>>> import numpy as np
>>> import numpy.linalg as la
>>> np.set_printoptions(precision=1, suppress=True, linewidth=100, sign=" ")
>>> data = np.loadtxt("case3.csv", delimiter=",")
>>> print(data)
[[ 11.1   6.5   4.7  11.7   6.2]
 [ -7.3  -9.3  -3.1  -9.4   0.9]
 [-10.8 -12.2  -4.6 -13.3  -0.1]
 [ -3.2  -5.8  -1.4  -4.7   2.1]
 [ -3.5  -6.   -1.5  -5.    2. ]
 [  3.   -0.5   1.3   2.4   3.8]
 [ -2.2  -4.9  -0.9  -3.5   2.4]
 [  2.4  -0.9   1.    1.8   3.7]
 [-11.9 -13.2  -5.1 -14.6  -0.4]
 [ -4.5  -6.9  -1.9  -6.2   1.7]
 [  4.3   0.7   1.9   3.9   4.2]
 [  6.    2.2   2.6   5.9   4.7]
 [ -0.6  -3.5  -0.3  -1.7   2.8]
 [  0.7  -2.4   0.3  -0.2   3.2]
 [  1.6  -1.6   0.7   0.8   3.5]
 [  7.5   3.4   3.2   7.6   5.1]
 [ 10.5   6.    4.5  11.    6. ]
 [ -4.2  -6.6  -1.8  -5.8   1.8]
 [  6.1   2.2   2.6   6.    4.7]
 [  6.8   2.8   2.9   6.7   4.9]
 [ 10.    5.6   4.3  10.4   5.9]
 [  8.9   4.6   3.8   9.2   5.5]]
>>> print(round(np.trace(la.pinv(data) @ data), 1))
2.0
>>> print(np.allclose(data[:-1].T @ la.lstsq(data[:-1].T, data[-1])[0], data[-1]))
True
>>> print(data @ la.pinv(data) @ data)
[[ 11.1   6.5   4.7  11.7   6.2]
 [ -7.3  -9.3  -3.1  -9.4   0.9]
 [-10.8 -12.2  -4.6 -13.3  -0.1]
 [ -3.2  -5.8  -1.4  -4.7   2.1]
 [ -3.5  -6.   -1.5  -5.    2. ]
 [  3.   -0.5   1.3   2.4   3.8]
 [ -2.2  -4.9  -0.9  -3.5   2.4]
 [  2.4  -0.9   1.    1.8   3.7]
 [-11.9 -13.2  -5.1 -14.6  -0.4]
 [ -4.5  -6.9  -1.9  -6.2   1.7]
 [  4.3   0.7   1.9   3.9   4.2]
 [  6.    2.2   2.6   5.9   4.7]
 [ -0.6  -3.5  -0.3  -1.7   2.8]
 [  0.7  -2.4   0.3  -0.2   3.2]
 [  1.6  -1.6   0.7   0.8   3.5]
 [  7.5   3.4   3.2   7.6   5.1]
 [ 10.5   6.    4.5  11.    6. ]
 [ -4.2  -6.6  -1.8  -5.8   1.8]
 [  6.1   2.2   2.6   6.    4.7]
 [  6.8   2.8   2.9   6.7   4.9]
 [ 10.    5.6   4.3  10.4   5.9]
 [  8.9   4.6   3.8   9.2   5.5]]
>>> vec = np.array([-3, 3, -2, -3, -1])
>>> print((data @ vec).argmax())
8
>>> print(np.sign((data @ vec).round(6)))
[-1.  1.  1.  1.  1. -1.  1. -1.  1.  1. -1. -1. -1. -1. -1. -1. -1.  1. -1. -1. -1. -1.]
>>> print(data @ np.eye(5)[2])
[ 4.7 -3.1 -4.6 -1.4 -1.5  1.3 -0.9  1.  -5.1 -1.9  1.9  2.6 -0.3  0.3  0.7  3.2  4.5 -1.8  2.6
  2.9  4.3  3.8]
>>> print(la.norm(data @ vec) <= la.norm(data, 2) * la.norm(vec) + 1e-9)
True
>>> labels = data[:, 0] > np.median(data[:, 0])
>>> f = data[labels].mean(axis=0) - data[~labels].mean(axis=0)
>>> print(round(float((((data - data.mean(axis=0)) @ f > 0) == labels).mean()), 1))
1.0
>>> Xs = data - data.mean(axis=0)
>>> evecs = la.svd(Xs)[2][:2]
>>> A2 = Xs - Xs @ evecs.T @ evecs
>>> print(np.round((Xs @ evecs.T).std(axis=0), 1) + 0)
[ 12.   0.]
>>> print(np.diag(evecs.T @ evecs))
[ 0.4  0.5  0.1  0.9  0.1]
>>> print(np.round(A2.std(axis=0), 1) + 0)
[ 0.  0.  0.  0.  0.]
>>> print(np.round(np.cov(Xs @ evecs.T, rowvar=False), 1) + 0)
[[ 150.6    0. ]
 [   0.     0. ]]
>>> Z = np.array([[2, 3, 1, 1, 1], [1, 3, 0, 1, 1], [3, 0, 2, 1, 3]])
>>> J = np.repeat(Z, 15 // 3, axis=0)
>>> rng = np.random.default_rng(701)
>>> J = J + 0.3 * rng.normal(size=J.shape)
>>> print(J.round(1) + 0)
[[ 2.2  2.8  1.2  0.5  1.2]
 [ 2.2  3.1  0.8  1.1  1.4]
 [ 2.2  3.2  0.7  0.9  0.8]
 [ 1.9  3.   1.2  1.2  1.2]
 [ 2.5  2.6  1.2  0.7  1. ]
 [ 0.7  2.7 -0.5  1.3  0.9]
 [ 1.3  3.3  0.   0.4  0.8]
 [ 0.4  2.7 -0.1  0.8  0.7]
 [ 1.1  3.1 -0.2  0.9  0.4]
 [ 1.5  3.1  0.   1.3  0.9]
 [ 3.   0.   2.3  1.5  3.5]
 [ 2.8 -0.3  2.2  1.2  3.8]
 [ 3.1  0.   1.9  1.1  3.2]
 [ 3.2  0.4  2.2  1.3  2.7]
 [ 3.1 -0.1  2.3  0.7  3.1]]
>>> A2 = J + rng.integers(-2, 3, (15, 2)) @ rng.integers(-2, 3, (2, 5))
>>> print(A2)
[[ 4.2  2.8  3.2 -0.5  1.2]
 [ 1.2  2.1 -0.2  2.1  1.4]
 [ 4.2  1.2  2.7  0.9  0.8]
 [ 2.9  6.   2.2 -0.8  1.2]
 [ 4.5  4.6  3.2 -1.3  1. ]
 [ 0.7 -1.3 -0.5  3.3  0.9]
 [ 3.3  7.3  2.  -2.6  0.8]
 [ 2.4  6.7  1.9 -2.2  0.7]
 [ 3.1  3.1  1.8 -0.1  0.4]
 [ 0.5  4.1 -1.   1.3  0.9]
 [ 2.  -1.   1.3  2.5  3.5]
 [ 0.8 -6.3  0.2  5.2  3.8]
 [ 3.1  2.   1.9  0.1  3.2]
 [ 1.2 -3.6  0.2  4.3  2.7]
 [ 2.1 -5.1  1.3  3.7  3.1]]
>>> print(A2 - J)
[[ 2.  0.  2. -1.  0.]
 [-1. -1. -1.  1.  0.]
 [ 2. -2.  2.  0.  0.]
 [ 1.  3.  1. -2.  0.]
 [ 2.  2.  2. -2.  0.]
 [ 0. -4.  0.  2.  0.]
 [ 2.  4.  2. -3.  0.]
 [ 2.  4.  2. -3.  0.]
 [ 2.  0.  2. -1.  0.]
 [-1.  1. -1.  0.  0.]
 [-1. -1. -1.  1.  0.]
 [-2. -6. -2.  4.  0.]
 [ 0.  2.  0. -1.  0.]
 [-2. -4. -2.  3.  0.]
 [-1. -5. -1.  3.  0.]]
>>> print(la.matrix_rank(A2 - J, tol=1e-8))
2
>>> D = la.norm(J[:, None] - J[None], axis=-1)
>>> print(D[5])
[ 2.4  2.1  2.   2.2  2.6  0.   1.3  0.8  0.9  1.   5.2  5.4  4.8  4.6  5.1]
>>> print(la.norm(J, axis=1))
[ 4.   4.3  4.1  4.2  4.   3.2  3.7  2.9  3.4  3.8  5.4  5.4  4.9  4.9  5. ]
>>> print(la.matrix_rank(D ** 2))
7
>>> print(D.mean(axis=1).argmax())
11
>>> print(D[5].round(6).argsort(kind="stable")[:4])
[ 5  7  8  9]
>>> print(D.shape)
(15, 15)
>>> print(np.unravel_index(D.round(6).argmax(), D.shape))
(np.int64(8), np.int64(11))
>>> A2 = np.c_[J[:, :3] @ np.array([[-2, 2, -3], [1, 2, 3], [1, -3, 2]]), np.array([9, -4, -4, 6, -8, -3, 1, -9, -6, 9, 4, 2, -2, 0, -8])]
>>> print(A2.round(1) + 0)
[[-0.4  6.3  4.2  9. ]
 [-0.5  8.2  4.3 -4. ]
 [-0.6  8.7  4.2 -4. ]
 [ 0.3  6.3  5.7  6. ]
 [-1.2  6.6  2.7 -8. ]
 [ 0.6  8.4  4.7 -3. ]
 [ 0.8  9.2  6.2  1. ]
 [ 1.9  6.2  6.8 -9. ]
 [ 0.8  8.9  5.8 -6. ]
 [ 0.   9.4  4.6  9. ]
 [-3.8 -0.7 -4.4  4. ]
 [-3.7 -1.6 -4.8  2. ]
 [-4.3  0.5 -5.4 -2. ]
 [-3.8  0.7 -4.   0. ]
 [-4.1 -0.8 -5.2 -8. ]]
>>> print(la.matrix_rank(np.c_[J, A2]))
6
>>> print(np.round(la.norm(A2 - J @ la.lstsq(J, A2)[0], axis=0), 1) + 0)
[  0.    0.    0.   21.9]
>>> print(la.norm(la.qr(J)[0].T @ A2, axis=0) ** 2 / ((A2 ** 2).sum(axis=0) + 1e-12))
[ 1.   1.   1.   0.1]
>>> hat = J @ la.solve(J.T @ J, J.T)
>>> print(np.diag(hat))
[ 0.3  0.1  0.2  0.5  0.3  0.4  0.5  0.4  0.2  0.3  0.3  0.4  0.3  0.3  0.3]
>>> print(np.round(la.eigvalsh(hat), 1) + 0)
[ 0.  0.  0.  0.  0.  0.  0.  0.  0.  0.  1.  1.  1.  1.  1.]
>>> print(hat @ J[:, 3])
[ 0.5  1.1  0.9  1.2  0.7  1.3  0.4  0.8  0.9  1.3  1.5  1.2  1.1  1.3  0.7]
>>> K = np.load("a.npy")
>>> print(K)
[[ 0  2  0  0]
 [ 0  1  0  0]
 [ 0  0  0  2]
 [ 0  0  0  1]]
>>> U, sv, Vt = la.svd(K)
>>> evecs = Vt[:(sv > 1e-8).sum()]
>>> vec = K[0] + -3 * K[1] + rng.integers(2) * np.eye(4)[2]
>>> print(vec)
[ 0. -1.  0.  0.]
>>> print(np.allclose(evecs.T @ evecs @ vec, vec))
True
>>> print(np.diag(evecs.T @ evecs))
[ 0.  1.  0.  1.]
>>> print(evecs.T @ evecs)
[[ 0.  0.  0.  0.]
 [ 0.  1.  0.  0.]
 [ 0.  0.  0.  0.]
 [ 0.  0.  0.  1.]]
>>> print(np.round(la.norm(vec - evecs.T @ evecs @ vec), 1))
0.0
>>> print(np.prod(np.diag(K)), round(la.det(K), 1))
0 0.0
>>> print(K @ K)
[[ 0  2  0  0]
 [ 0  1  0  0]
 [ 0  0  0  2]
 [ 0  0  0  1]]
>>> print([int(la.matrix_rank(la.matrix_power(K, p))) for p in range(1, 5)])
[2, 2, 2, 2]
>>> rank = la.matrix_rank(K)
>>> print(rank)
2
>>> ns = la.svd(K)[2][rank:].T
>>> print([int(la.matrix_rank(np.delete(K, i, axis=0))) for i in range(4)])
[2, 2, 2, 2]
>>> print([int(la.matrix_rank(K[:i])) for i in range(1, len(K) + 1)])
[1, 1, 2, 2]
>>> X = np.loadtxt("arr.csv", delimiter=",")
>>> print(X)
[[ 1.  2.  2.  2.  4.  1.]
 [-2.  2.  0.  1.  4.  4.]
 [ 1.  2. -1.  0.  3.  1.]
 [ 2. -1.  2.  1.  4.  1.]
 [ 0.  0.  0.  0.  2.  2.]
 [ 0.  0.  0.  0.  3.  0.]]
>>> print(la.cond(X) > 100)
True
>>> print(np.round(np.abs(la.svd(X)[2][-1]), 1) + 0)
[ 0.1  0.3  0.5  0.8  0.   0. ]
>>> Z = data[[15, 4]].astype(float)
>>> for _ in range(7):
...     labels = la.norm(data[:, None] - Z, axis=-1).argmin(axis=1)
...     Z = np.array([data[labels == j].mean(axis=0) for j in range(2)])
... 
>>> print(labels)
[ 0  1  1  1  1  0  1  0  1  1  0  0  1  1  0  0  0  1  0  0  0  0]
>>> print(np.abs(Z[1] - Z[0]).argmax())
3
>>> print(Z[1] - Z[0])
[-11.3  -9.7  -4.8 -12.9  -3.2]
>>> m1 = np.load("data.npy")
>>> print(m1)
[[ 7.  5.  9.  8.  0.  0.]
 [ 6.  7.  9.  6.  0.  0.]
 [ 6.  0.  9.  5.  0.  0.]
 [ 5.  1.  4.  4.  0.  0.]
 [ 0.  0.  0.  0. -3.  0.]
 [ 0.  0.  0.  0. -1. -2.]]
>>> vec = np.array([2, 0, 1, 1, 1, 2])
>>> y = m1 @ vec
>>> print(y)
[31. 27. 26. 18. -3. -5.]
>>> print(np.round(la.solve(m1, y), 1) + 0)
[ 2.  0.  1.  1.  1.  2.]
>>> print(np.round(la.solve(m1, -2 * y), 1) + 0)
[-4.  0. -2. -2. -2. -4.]
>>> print(np.round(la.solve(m1, y + m1[:, 3]), 1) + 0)
[ 2.  0.  1.  2.  1.  2.]
>>> print(np.round(la.solve(m1, m1[:, 1]), 1) + 0)
[ 0.  1.  0.  0.  0.  0.]
>>> A2 = np.array([[2, 1], [4, 6], [8, 0], [8, 1], [4, 6], [0, 5]])
>>> print(np.einsum("ik,kj->ji", m1, A2))
[[170. 160. 124.  78. -12.  -4.]
 [ 45.  54.  11.  15. -18. -16.]]
>>> print(A2.T @ m1.T)
[[170. 160. 124.  78. -12.  -4.]
 [ 45.  54.  11.  15. -18. -16.]]
>>> print(la.matrix_rank(m1 @ A2))
2
>>> print(np.einsum("ik,kj->ij", m1, A2))
[[170.  45.]
 [160.  54.]
 [124.  11.]
 [ 78.  15.]
 [-12. -18.]
 [ -4. -16.]]
>>> vec = np.array([1, 0, 2, 3, 5, 3])
>>> y = m1 @ vec
>>> coef, lr = np.zeros(6), 1 / la.norm(m1, 2) ** 2
>>> for i in range(30):
...     coef -= lr * m1.T @ (m1 @ coef - y)
...     if i % 10 == 0: print(i, round(la.norm(m1 @ coef - y), 1))
... 
0 18.7
10 15.6
20 13.0
>>> print(round(float(la.cond(m1)), 1))
26.8
>>> feats = np.load("layer13.npy")
>>> print(feats)
[[ -6.9   6.   20.4 -23.4  20.4  -0.6]
 [  6.3  -4.1 -15.7  11.  -15.3   2.7]
 [  6.   -3.   -7.2   0.6  -7.6   1.5]
 [-11.7   5.6  -3.8  16.1  -1.4   1.6]
 [ -6.3   3.9  15.6 -10.9  15.4  -2.7]
 [ 16.5 -10.4   4.5  -9.2   0.   -6.8]
 [  5.3  -7.9  11.2  11.1   6.8 -14.4]
 [ -3.2  -0.4  -2.8  16.4  -3.   -3. ]
 [-10.4   7.6  -9.7   6.5  -5.8   8.4]
 [ -6.4   7.4   6.9 -21.8   9.1   7.2]
 [ -9.6   9.1  -3.4 -10.3   0.8  10.9]]
>>> A2 = np.c_[feats[:, :5] @ np.array([[3, 6, -5, 9, 1],
...     [-8, -4, 8, -8, 0],
...     [-3, 2, -7, -3, 8],
...     [-9, 4, 1, 0, -7],
...     [4, 9, -8, 1, -1]]), np.array([6, 0, 9, -9, -4, -3, -5, -1, 8, -5, -8])]
>>> print(A2)
[[ 162.3   65.4 -246.9 -150.9  299.7    6. ]
 [ -61.4  -70.9  179.   121.3 -181.     0. ]
 [  27.8  -32.4   57.8   92.   -48.2    9. ]
 [-219.   -48.4  157.2 -140.1 -153.4   -9. ]
 [  62.8   72.8 -180.6 -119.3  179.4   -4. ]
 [ 202.   112.8 -206.4  218.2  116.9   -3. ]
 [ -27.2  191.4 -211.4   84.1   10.4   -5. ]
 [-157.6   15.4   72.8  -20.2 -137.4   -1. ]
 [-144.6 -138.4  233.6 -131.1 -127.7    8. ]
 [ 133.5  -59.5  -51.7 -128.4  192.3   -5. ]
 [   4.5 -134.8  127.9 -148.2   34.5   -8. ]]
>>> print(la.norm(la.qr(feats)[0].T @ A2, axis=0) ** 2 / ((A2 ** 2).sum(axis=0) + 1e-12))
[ 1.   1.   1.   1.   1.   0.8]
>>> print(np.round(la.lstsq(feats, A2[:, 0])[0], 1) + 0)
[ 3. -8. -3. -9.  4.  0.]
>>> print(np.round(la.norm(A2 - feats @ la.lstsq(feats, A2)[0], axis=0), 1) + 0)
[ 0.   0.   0.   0.   0.   8.1]
>>> print(la.matrix_rank(A2))
6
>>> print(la.matrix_rank(np.c_[feats, A2]))
7
